$ ipython --no-banner

In [1]: import numpy as np

In [2]: from numpy import linalg as LA

In [3]: np.set_printoptions(precision=2, suppress=True, linewidth=160)

In [4]: E = np.array([[-2, -1, 0, 0, 1],
   ...:     [3, 3, 0, 2, 2],
   ...:     [3, -2, -3, 3, -3],
   ...:     [3, -1, 1, 3, 3],
   ...:     [3, -2, 1, -3, -2]])

In [5]: print(E)
[[-2 -1  0  0  1]
 [ 3  3  0  2  2]
 [ 3 -2 -3  3 -3]
 [ 3 -1  1  3  3]
 [ 3 -2  1 -3 -2]]

In [6]: rng = np.random.default_rng(34916)

In [7]: labels = rng.permutation(5)

In [8]: labels
Out[8]: array([0, 3, 1, 4, 2])

In [9]: A2 = E[labels][:, labels]

In [10]: print(round(LA.det(A2), 2), round(float(LA.det(E[labels])), 2))
314.0 -314.0

In [11]: np.trace(A2)
Out[11]: np.int64(-1)

In [12]: W1 = np.array([[-2, 2, 0, 2, -1, 0],
    ...:     [-1, 0, -2, 2, 1, -1],
    ...:     [-2, 0, -1, 0, 2, 1],
    ...:     [2, 2, 1, 2, 2, 0],
    ...:     [-2, 2, 0, -2, -2, 2]])

In [13]: c = np.array([1, 1, 2, 0, 0, 0])

In [14]: hid = np.maximum(E @ W1 + c, 0)

In [15]: (hid > 0).mean(axis=0)
Out[15]: array([0.4, 0.6, 0.8, 0.6, 0.2, 0.6])

In [16]: LA.matrix_rank(hid)
Out[16]: np.int64(5)

In [17]: print(hid)
[[ 4  0  4  0  0  3]
 [ 0 15  0 12  0  1]
 [15  7 12 14  1  0]
 [ 0 19  6  4  0  8]
 [ 0  0  2  0  0  0]]

In [18]: W2 = np.array([[0, 1, 0], [0, 0, 2], [1, 2, 1], [3, 3, 3], [3, 1, 0], [0, 2, 1]])

In [19]: print(hid @ W2)
[[ 4 18  7]
 [36 38 67]
 [57 82 68]
 [18 40 64]
 [ 2  4  2]]

In [20]: W1 @ W2
Out[20]: 
array([[  3,   3,  10],
       [  7,   0,   3],
       [  5,   0,   0],
       [ 13,  12,  11],
       [-12,  -6,   0]])

In [21]: (hid @ W2).round(6).argmax(axis=1)
Out[21]: array([1, 2, 1, 2, 1])

In [22]: u = np.array([-2, 3, -3])

In [23]: np.cross(hid[2, :3], hid[4, :3])
Out[23]: array([ 14, -30,   0])

In [24]: np.correlate(hid[2], hid[4], "full")
Out[24]: array([ 0,  0,  0, 30, 14, 24, 28,  2,  0,  0,  0])

In [25]: m1 = np.load("sample19.npy")

In [26]: m1
Out[26]: 
array([[ 0.05,  0.05,  0.15, -0.15],
       [ 0.05,  0.05,  0.15, -0.15],
       [ 0.15,  0.15,  0.45, -0.45],
       [-0.15, -0.15, -0.45,  0.45]])

In [27]: np.round(np.abs(LA.eigvals(m1)).max(), 2)
Out[27]: np.float64(1.0)

In [28]: np.round(np.sort(np.abs(LA.eigvals(m1))), 2) + 0
Out[28]: array([0., 0., 0., 1.])

In [29]: print(round(LA.det(m1), 2))
0.0

In [30]: LA.determinant(m1)
Traceback (most recent call last):
  Cell In[30], line 1
    LA.determinant(m1)
AttributeError: module 'numpy.linalg' has no attribute 'determinant'


In [31]: LA.matrix_power(m1, 2)
Out[31]: 
array([[ 0.05,  0.05,  0.15, -0.15],
       [ 0.05,  0.05,  0.15, -0.15],
       [ 0.15,  0.15,  0.45, -0.45],
       [-0.15, -0.15, -0.45,  0.45]])

In [32]: m1 @ m1
Out[32]: 
array([[ 0.05,  0.05,  0.15, -0.15],
       [ 0.05,  0.05,  0.15, -0.15],
       [ 0.15,  0.15,  0.45, -0.45],
       [-0.15, -0.15, -0.45,  0.45]])

In [33]: A2 = m1 / np.sqrt((m1 ** 2).mean(axis=1, keepdims=True))

In [34]: LA.matrix_rank(m1 - m1.mean(axis=1, keepdims=True))
Out[34]: np.int64(1)

In [35]: LA.norm(A2, axis=1)
Out[35]: array([2., 2., 2., 2.])

In [36]: m1 - m1.mean(axis=1, keepdims=True)
Out[36]: 
array([[ 0.03,  0.03,  0.12, -0.17],
       [ 0.03,  0.03,  0.12, -0.17],
       [ 0.07,  0.07,  0.38, -0.53],
       [-0.07, -0.07, -0.38,  0.53]])

In [37]: m1 @ LA.pinv(m1) @ m1
Out[37]: 
array([[ 0.05,  0.05,  0.15, -0.15],
       [ 0.05,  0.05,  0.15, -0.15],
       [ 0.15,  0.15,  0.45, -0.45],
       [-0.15, -0.15, -0.45,  0.45]])

In [38]: np.unique(m1.round(6), axis=0).shape
Out[38]: (3, 4)

In [39]: np.abs(np.diag(LA.qr(m1)[1])) > 1e-9
Out[39]: array([ True, False, False, False])

In [40]: mat = np.load("mat.npy")

In [41]: mat
Out[41]: 
array([[-2,  3,  3,  1],
       [ 3, -2,  3,  3],
       [ 3,  3, -2,  3],
       [ 1,  3,  3, -2]])

In [42]: # symmetric, so the eigenvalues are real

In [43]: A2 = np.array([[4, 3], [2, 3], [6, 4], [4, 3]])

In [44]: np.einsum("ij,ij->i", mat, mat)
Out[44]: array([23, 31, 31, 23])

In [45]: print(mat @ A2)
[[20 18]
 [38 24]
 [18 19]
 [20 18]]

In [46]: A2.T @ mat.T
Out[46]: 
array([[20, 38, 18, 20],
       [18, 24, 19, 18]])

In [47]: LA.matrix_rank(mat @ A2)
Out[47]: np.int64(2)

In [48]: J = np.loadtxt("run16.csv", delimiter=",")

In [49]: J
Out[49]: 
array([[-2.,  0.,  4.],
       [ 0., -1.,  0.],
       [-1.,  0., -3.]])

In [50]: # splits into 2 blocks

In [51]: round(float(LA.det(J)), 2)
Out[51]: -10.0

In [52]: round(float(np.abs(LA.eigvals(J)).max()), 2)
Out[52]: 3.16

In [53]: np.trace(J)
Out[53]: np.float64(-6.0)

In [54]: np.allclose(J, J.T)
Out[54]: False

In [55]: LA.matrix_power(J, 3)
Out[55]: 
array([[ 20.,   0.,  60.],
       [  0.,  -1.,   0.],
       [-15.,   0.,   5.]])

In [56]: def softmax(z):
    ...:     e = np.exp(z - z.max(axis=-1, keepdims=True))
    ...:     return e / e.sum(axis=-1, keepdims=True)
    ...: 

In [57]: np.round(softmax(J[0] + 3), 2) + 0
Out[57]: array([0.  , 0.02, 0.98])

In [58]: scores = J @ J.T / np.sqrt(3)

In [59]: np.round(softmax(scores)[0] @ J, 2) + 0
Out[59]: array([-2.,  0.,  4.])

In [60]: softmax(scores).round(6).argmax(axis=1)
Out[60]: array([0, 1, 2])

In [61]: np.round(softmax(scores + np.triu(np.full(scores.shape, -np.inf), 1)), 2) + 0
Out[61]: 
array([[1.  , 0.  , 0.  ],
       [0.36, 0.64, 0.  ],
       [0.  , 0.  , 1.  ]])

In [62]: np.round(softmax(scores), 2) + 0
Out[62]: 
array([[1.  , 0.  , 0.  ],
       [0.26, 0.47, 0.26],
       [0.  , 0.  , 1.  ]])
